$ ipython --no-banner

In [1]: import numpy as np

In [2]: np.set_printoptions(precision=2, suppress=True, linewidth=100, floatmode="fixed")

In [3]: arr = np.load("dump.npy")

In [4]: arr
Out[4]: 
array([[-10,   0, -10,   5],
       [ 16,   0,  16,  -8],
       [-14,   0, -14,   7],
       [  0,   0,   0,   0],
       [  8,   0,   8,  -4],
       [-14,   0, -14,   7],
       [-12,   0, -12,   6],
       [ 12,   0,  12,  -6],
       [ 10,   0,  10,  -5],
       [-18,   0, -18,   9]])

In [5]: Y = arr[0, 0] * arr[1:] - np.outer(arr[1:, 0], arr[0])

In [6]: Y
Out[6]: 
array([[0, 0, 0, 0],
       [0, 0, 0, 0],
       [0, 0, 0, 0],
       [0, 0, 0, 0],
       [0, 0, 0, 0],
       [0, 0, 0, 0],
       [0, 0, 0, 0],
       [0, 0, 0, 0],
       [0, 0, 0, 0]])

In [7]: arr[:, 0] / arr[0, 0]
Out[7]: array([ 1.00, -1.60,  1.40, -0.00, -0.80,  1.40,  1.20, -1.20, -1.00,  1.80])

In [8]: np.flatnonzero(~Y.round(6).any(axis=1))
Out[8]: array([0, 1, 2, 3, 4, 5, 6, 7, 8])

In [9]: [round(float(x), 2) for x in np.linalg.svd(arr, compute_uv=False)[:3]]
Out[9]: [58.56, 0.0, 0.0]

In [10]: np.linalg.cond(arr) > 100
Out[10]: np.True_

In [11]: np.linalg.matrix_rank(arr, rtol=0.1)
Out[11]: np.int64(1)

In [12]: E = np.loadtxt("sample19.csv", delimiter=",")

In [13]: E
Out[13]: 
array([[-10.29,  -2.63,  16.95],
       [ 14.47,   2.36,  13.60],
       [ -0.02,   0.71, -19.99],
       [ 15.73,   3.51, -11.84],
       [  7.87,   0.89,  18.36],
       [-11.96,  -2.91,  15.76],
       [  8.30,   2.28, -18.05],
       [ -8.03,  -0.92, -18.29],
       [-16.08,  -2.74, -11.58],
       [ 19.62,   3.84,   0.33],
       [ -4.11,  -0.11, -19.57],
       [ 17.50,   3.11,   9.18],
       [ 15.58,   2.62,  12.27]])

In [14]: Uu, sig, Vt = np.linalg.svd(E)

In [15]: np.argmax(sig[:-1] / (sig[1:] + 1e-6)) + 1
Out[15]: np.int64(2)

In [16]: Y = Uu[:, :2] @ np.diag(sig[:2]) @ Vt[:2]

In [17]: np.round(np.linalg.norm(E - Y, 2), 2), round(sig[2], 2)
Out[17]: (np.float64(0.0), np.float64(0.0))

In [18]: np.linalg.matrix_rank(E, rtol=0.05)
Out[18]: np.int64(2)

In [19]: round(float(np.abs(E - Y).max()), 2)
Out[19]: 0.0

In [20]: Y
Out[20]: 
array([[-10.29,  -2.63,  16.95],
       [ 14.47,   2.36,  13.60],
       [ -0.02,   0.71, -19.99],
       [ 15.73,   3.51, -11.84],
       [  7.87,   0.89,  18.36],
       [-11.96,  -2.91,  15.76],
       [  8.30,   2.28, -18.05],
       [ -8.03,  -0.92, -18.29],
       [-16.08,  -2.74, -11.58],
       [ 19.62,   3.84,   0.33],
       [ -4.11,  -0.11, -19.57],
       [ 17.50,   3.11,   9.18],
       [ 15.58,   2.62,  12.27]])
